% python3 -q
>>> import numpy as np
>>> import numpy.linalg as la
>>> np.set_printoptions(precision=3, suppress=True, linewidth=200)
>>> def rd(a):
...     return np.round(a, 3) + 0
... 
>>> F = np.load("x.npy")
>>> print(F)
[[-5  0  0]
 [-3  2  0]
 [-4 -1  5]]
>>> # triangular
>>> M2 = F[0, 0] * F[1:] - np.outer(F[1:, 0], F[0])
>>> print(M2)
[[  0 -10   0]
 [  0   5 -25]]
>>> print(la.matrix_rank(M2), la.matrix_rank(F))
2 3
>>> np.flatnonzero(~M2.round(6).any(axis=1))
array([], dtype=int64)
>>> F[:, 0] / F[0, 0]
array([1. , 0.6, 0.8])
>>> x0 = np.array([2, 3, 3])
>>> rhs = F @ x0
>>> rhs
array([-10,   0,   4])
>>> rd(la.solve(F, F[:, 0]))
array([1., 0., 0.])
>>> print(rd(la.solve(F, 5 * rhs)))
[10. 15. 15.]
>>> rd(la.solve(F.T, F[0]))
array([1., 0., 0.])
>>> np.zeros(3, 3)
Traceback (most recent call last):
  File "<python-input-18>", line 1, in <module>
    np.zeros(3, 3)
    ~~~~~~~~^^^^^^
TypeError: Cannot interpret '3' as a data type
>>> F.sum(axis=1)
array([-5, -1,  0])
>>> np.count_nonzero(F)
np.int64(6)
>>> t = np.deg2rad(72)
>>> A = np.eye(4)
>>> A[np.ix_([0, 1], [0, 1])] = [[np.cos(t), -np.sin(t)], [np.sin(t), np.cos(t)]]
>>> rd(A)
array([[ 0.309, -0.951,  0.   ,  0.   ],
       [ 0.951,  0.309,  0.   ,  0.   ],
       [ 0.   ,  0.   ,  1.   ,  0.   ],
       [ 0.   ,  0.   ,  0.   ,  1.   ]])
>>> # 3 groups of indices that never mix
>>> x0 = np.array([-1, 2, 0, 0])
>>> (A @ x0).argmax()
np.int64(2)
>>> rd(np.einsum("ij,j->i", A, x0))
array([-2.211, -0.333,  0.   ,  0.   ])
>>> rd(A @ np.ones(4))
array([-0.642,  1.26 ,  1.   ,  1.   ])
>>> rd(np.sort(la.eigvals(A).real))
array([0.309, 0.309, 1.   , 1.   ])
>>> rd(la.det(A))
np.float64(1.0)
>>> (la.matrix_power((A != 0) + (A.T != 0) + np.eye(4), 4) > 0).astype(int)
array([[1, 1, 0, 0],
       [1, 1, 0, 0],
       [0, 0, 1, 0],
       [0, 0, 0, 1]])
>>> m1 = np.array([[-1, 0, 1], [0, 0, -1], [0, 0, -1]])
>>> print(m1)
[[-1  0  1]
 [ 0  0 -1]
 [ 0  0 -1]]
>>> rank = la.matrix_rank(m1)
>>> rank
np.int64(2)
>>> null = la.svd(m1)[2][rank:].T
>>> print([int(la.matrix_rank(m1[:, :j + 1])) for j in range(3)])
[1, 1, 2]
>>> np.allclose(m1 @ null, 0)
True
>>> null[:, 0] / null[np.abs(null[:, 0]).round(6).argmax(), 0]
array([-0.,  1., -0.])
>>> print(m1 @ null)
[[0.]
 [0.]
 [0.]]
>>> la.matrix_rank(m1.T @ m1), la.matrix_rank(m1 @ m1.T)
(np.int64(2), np.int64(2))
>>> la.matrix_power(m1, 3)
array([[-1,  0,  3],
       [ 0,  0, -1],
       [ 0,  0, -1]])
>>> rd(np.sort(np.abs(la.eigvals(m1))))
array([0., 1., 1.])
>>> (m1 - m1.T) / 2
array([[ 0. ,  0. ,  0.5],
       [ 0. ,  0. , -0.5],
       [-0.5,  0.5,  0. ]])
>>> np.allclose(m1, m1.T)
False
>>> np.allclose(m1 @ m1.T, m1.T @ m1)
False
>>> print(rd(la.det(m1)))
0.0
>>> U, sigma, VT = la.svd(m1)
>>> evecs = VT[:(sigma > 1e-8).sum()]
>>> rng = np.random.default_rng(1156)
>>> x0 = m1[0] + -2 * m1[1] + rng.integers(2) * np.eye(3)[1]
>>> x0
array([-1.,  0.,  3.])
>>> la.matrix_rank(np.vstack([m1, x0]))
np.int64(2)
>>> print(rd(la.norm(x0 - evecs.T @ evecs @ x0)))
0.0
>>> print(np.allclose(evecs.T @ evecs @ x0, x0))
True
